$ python -q
>>> import numpy as np
>>> from numpy import linalg as LA
>>> np.set_printoptions(precision=3, suppress=True, linewidth=200, sign=" ")
>>> tidy = lambda a: np.round(a, 3) + 0
>>> E = np.load("case17.npy")
>>> print(E)
[[ 0  0  0  0  0]
 [ 0  0  0  0  0]
 [ 0  0  2  0  0]
 [ 0  3  0  0  5]
 [ 4  0  5  0  0]]
>>> # looks like rank 3
>>> print(np.argsort(-LA.norm(E, axis=0).round(6), kind="stable")[:3])
[ 2  4  0]
>>> print([round(float(x), 3) for x in LA.svd(E, compute_uv=False)[:3]])
[6.598, 5.831, 1.213]
>>> print(tidy(LA.norm(E, 2) / LA.norm(E)))
0.742
>>> print(LA.cond(E) > 100)
True
>>> print(np.unique(E.round(6), axis=0).shape)
(4, 5)
>>> print(tidy(E @ LA.pinv(E) @ E))
[[ 0.  0.  0.  0.  0.]
 [ 0.  0.  0.  0.  0.]
 [ 0.  0.  2.  0.  0.]
 [ 0.  3.  0.  0.  5.]
 [ 4.  0.  5.  0.  0.]]
>>> print(LA.lstsq(E[:-1].T, E[-1])[2])
2
>>> print(np.abs(np.diag(LA.qr(E)[1])) > 1e-9)
[ True  True  True False False]
>>> print(np.allclose(E[:-1].T @ LA.lstsq(E[:-1].T, E[-1])[0], E[-1]))
False
>>> rank = LA.matrix_rank(E)
>>> print(rank)
3
>>> N = LA.svd(E)[2][rank:].T
>>> print(N.shape)
(5, 2)
>>> print(LA.matrix_rank(E.T @ E), LA.matrix_rank(E @ E.T))
3 3
>>> print([int(LA.matrix_rank(np.delete(E, i, axis=0))) for i in range(5)])
[3, 3, 2, 2, 2]
>>> print([int(LA.matrix_rank(E[:, :j + 1])) for j in range(5)])
[1, 2, 3, 3, 3]
>>> print(tidy(N @ N.T))
[[ 0.     0.     0.     0.     0.   ]
 [ 0.     0.735  0.     0.    -0.441]
 [ 0.     0.     0.     0.     0.   ]
 [ 0.     0.     0.     1.     0.   ]
 [ 0.    -0.441  0.     0.     0.265]]
>>> print([int(LA.matrix_rank(E[:i])) for i in range(1, len(E) + 1)])
[0, 0, 1, 2, 3]
>>> U, sv, vt = LA.svd(E)
>>> print(np.argmax(sv[:-1] / (sv[1:] + 1e-6)) + 1)
3
>>> out = U[:, :3] @ np.diag(sv[:3]) @ vt[:3]
>>> print(LA.matrix_rank(out))
3
>>> print(tidy(out))
[[ 0.  0.  0.  0.  0.]
 [ 0.  0.  0.  0.  0.]
 [ 0.  0.  2.  0.  0.]
 [ 0.  3.  0.  0.  5.]
 [ 4.  0.  5.  0.  0.]]
>>> def softmax(z):
...     e = np.exp(z - z.max(axis=-1, keepdims=True))
...     return e / e.sum(axis=-1, keepdims=True)
... 
>>> print(tidy(softmax(E).sum(axis=1)))
[ 1.  1.  1.  1.  1.]
>>> print(softmax(E[1]))
[ 0.2  0.2  0.2  0.2  0.2]
>>> scores = E @ E.T / np.sqrt(5)
>>> print(tidy(softmax(scores)))
[[ 0.2    0.2    0.2    0.2    0.2  ]
 [ 0.2    0.2    0.2    0.2    0.2  ]
 [ 0.01   0.01   0.062  0.01   0.907]
 [ 0.     0.     0.     1.     0.   ]
 [ 0.     0.     0.     0.     1.   ]]
>>> print(softmax(scores).round(6).argmax(axis=1))
[ 0  0  4  3  4]
>>> data = np.load("sample4.npy")
>>> print(data)
[[-3.828 -1.913 27.015]
 [-3.241 -1.603 23.544]
 [-2.374 -1.09  17.914]
 [-2.144 -0.938 16.278]
 [-1.531 -0.485 11.401]
 [-1.49  -0.452 11.041]
 [-1.459 -0.425 10.758]
 [-1.111 -0.11   7.286]
 [-1.03  -0.03   6.352]
 [-0.823  0.167  3.793]
 [-0.736  0.224  2.764]
 [-0.685  0.243  2.246]
 [-0.649  0.249  1.938]
 [-0.644  0.249  1.892]
 [-0.58   0.247  1.448]
 [-0.556  0.243  1.311]
 [-0.488  0.225  0.991]
 [-0.384  0.185  0.638]
 [-0.244  0.121  0.326]
 [ 1.515 -0.703 -0.715]
 [ 2.706 -1.183 -1.1  ]
 [ 3.778 -1.579 -1.49 ]
 [ 8.725 -3.149 -3.929]
 [10.475 -3.641 -4.994]
 [12.179 -4.098 -6.111]
 [13.681 -4.486 -7.152]
 [14.812 -4.77  -7.967]
 [15.396 -4.914 -8.398]]
>>> u = np.array([-1, -1, 1])
>>> print(tidy(np.polyval(u, data[15])))
[ 1.247  0.698 -2.03 ]
>>> print(tidy(np.convolve(data[15], u)))
[ 0.556  0.313 -2.11  -1.068  1.311]
>>> print(tidy(np.correlate(data[15], data[8], "full")))
[-3.532  1.56   8.893 -0.29  -1.35 ]
